$ python3 -q
>>> import numpy as np
>>> np.set_printoptions(precision=2, suppress=True, linewidth=100, sign=" ")
>>> def rd(a):
...     return np.round(a, 2) + 0
... 
>>> E = np.loadtxt("a.csv", delimiter=",")
>>> E
array([[ 0.9 , -0.6 ,  0.9 ,  0.1 ,  0.9 ,  0.4 ,  0.5 ],
       [ 0.99, -0.66,  0.99,  0.11,  0.99,  0.44,  0.55],
       [-0.09,  0.06, -0.09, -0.01, -0.09, -0.04, -0.05],
       [ 0.27, -0.18,  0.27,  0.03,  0.27,  0.12,  0.15]])
>>> np.linalg.lstsq(E[:-1].T, E[-1])[2]
np.int32(1)
>>> rd(E @ np.linalg.pinv(E) @ E)
array([[ 0.9 , -0.6 ,  0.9 ,  0.1 ,  0.9 ,  0.4 ,  0.5 ],
       [ 0.99, -0.66,  0.99,  0.11,  0.99,  0.44,  0.55],
       [-0.09,  0.06, -0.09, -0.01, -0.09, -0.04, -0.05],
       [ 0.27, -0.18,  0.27,  0.03,  0.27,  0.12,  0.15]])
>>> print(rd(np.trace(np.linalg.pinv(E) @ E)))
1.0
>>> print(np.allclose(E[:-1].T @ np.linalg.lstsq(E[:-1].T, E[-1])[0], E[-1]))
True
>>> np.abs(np.diag(np.linalg.qr(E)[1])) > 1e-9
array([ True, False, False, False])
>>> Uu, sigma, vt = np.linalg.svd(E)
>>> V = vt[:(sigma > 1e-8).sum()]
>>> rng = np.random.default_rng(45616)
>>> vec = E[2] + -1 * E[0] + rng.integers(2) * np.eye(7)[1]
>>> rd(vec)
array([-0.99,  0.66, -0.99, -0.11, -0.99, -0.44, -0.55])
>>> np.linalg.matrix_rank(np.vstack([E, vec]))
np.int64(1)
>>> rd(np.linalg.norm(vec - V.T @ V @ vec))
np.float64(0.0)
>>> rd(V.T @ V)
array([[ 0.25, -0.17,  0.25,  0.03,  0.25,  0.11,  0.14],
       [-0.17,  0.11, -0.17, -0.02, -0.17, -0.07, -0.09],
       [ 0.25, -0.17,  0.25,  0.03,  0.25,  0.11,  0.14],
       [ 0.03, -0.02,  0.03,  0.  ,  0.03,  0.01,  0.02],
       [ 0.25, -0.17,  0.25,  0.03,  0.25,  0.11,  0.14],
       [ 0.11, -0.07,  0.11,  0.01,  0.11,  0.05,  0.06],
       [ 0.14, -0.09,  0.14,  0.02,  0.14,  0.06,  0.08]])
>>> A2 = E / np.sqrt((E ** 2).mean(axis=1, keepdims=True))
>>> np.linalg.matrix_rank(A2) == np.linalg.matrix_rank(E)
np.True_
>>> rd(np.linalg.norm(A2, axis=1))
array([ 2.65,  2.65,  2.65,  2.65])
>>> A2 = E + rng.integers(-2, 3, (4, 1)) @ rng.integers(-2, 3, (1, 7))
>>> rd(A2)
array([[ 1.9 , -1.6 ,  2.9 ,  2.1 ,  1.9 , -0.6 ,  2.5 ],
       [-1.01,  1.34, -3.01, -3.89, -1.01,  2.44, -3.45],
       [ 1.91, -1.94,  3.91,  3.99,  1.91, -2.04,  3.95],
       [-1.73,  1.82, -3.73, -3.97, -1.73,  2.12, -3.85]])
>>> rd(np.linalg.svd(A2 - E, compute_uv=False))
array([ 14.42,   0.  ,   0.  ,   0.  ])
>>> np.abs(A2 - E).sum(axis=1)
array([ 10.,  20.,  20.,  20.])
>>> mat = np.loadtxt("dump.csv", delimiter=",")
>>> mat
array([[ 2., -2.,  2., -1.,  0.,  1., -1.,  1.],
       [-1., -2.,  2.,  1.,  2., -2., -1.,  1.],
       [-2.,  1.,  0.,  2., -2.,  1.,  1.,  0.],
       [ 0.,  0.,  1.,  2.,  1., -2., -2.,  2.],
       [ 2., -1.,  0.,  1.,  1.,  2.,  1.,  2.],
       [-1., -8.,  8.,  2.,  6., -5., -4.,  4.]])
>>> Uu, sigma, vt = np.linalg.svd(E)
>>> rd(sigma)
array([ 2.72,  0.  ,  0.  ,  0.  ])
>>> A2 = Uu[:, :1] @ np.diag(sigma[:1]) @ vt[:1]
>>> print(rd(np.linalg.norm(E - A2, 2)), rd(sigma[1]))
0.0 0.0
>>> rd(np.abs(E - A2).max())
np.float64(0.0)
>>> rd(A2)
array([[ 0.9 , -0.6 ,  0.9 ,  0.1 ,  0.9 ,  0.4 ,  0.5 ],
       [ 0.99, -0.66,  0.99,  0.11,  0.99,  0.44,  0.55],
       [-0.09,  0.06, -0.09, -0.01, -0.09, -0.04, -0.05],
       [ 0.27, -0.18,  0.27,  0.03,  0.27,  0.12,  0.15]])
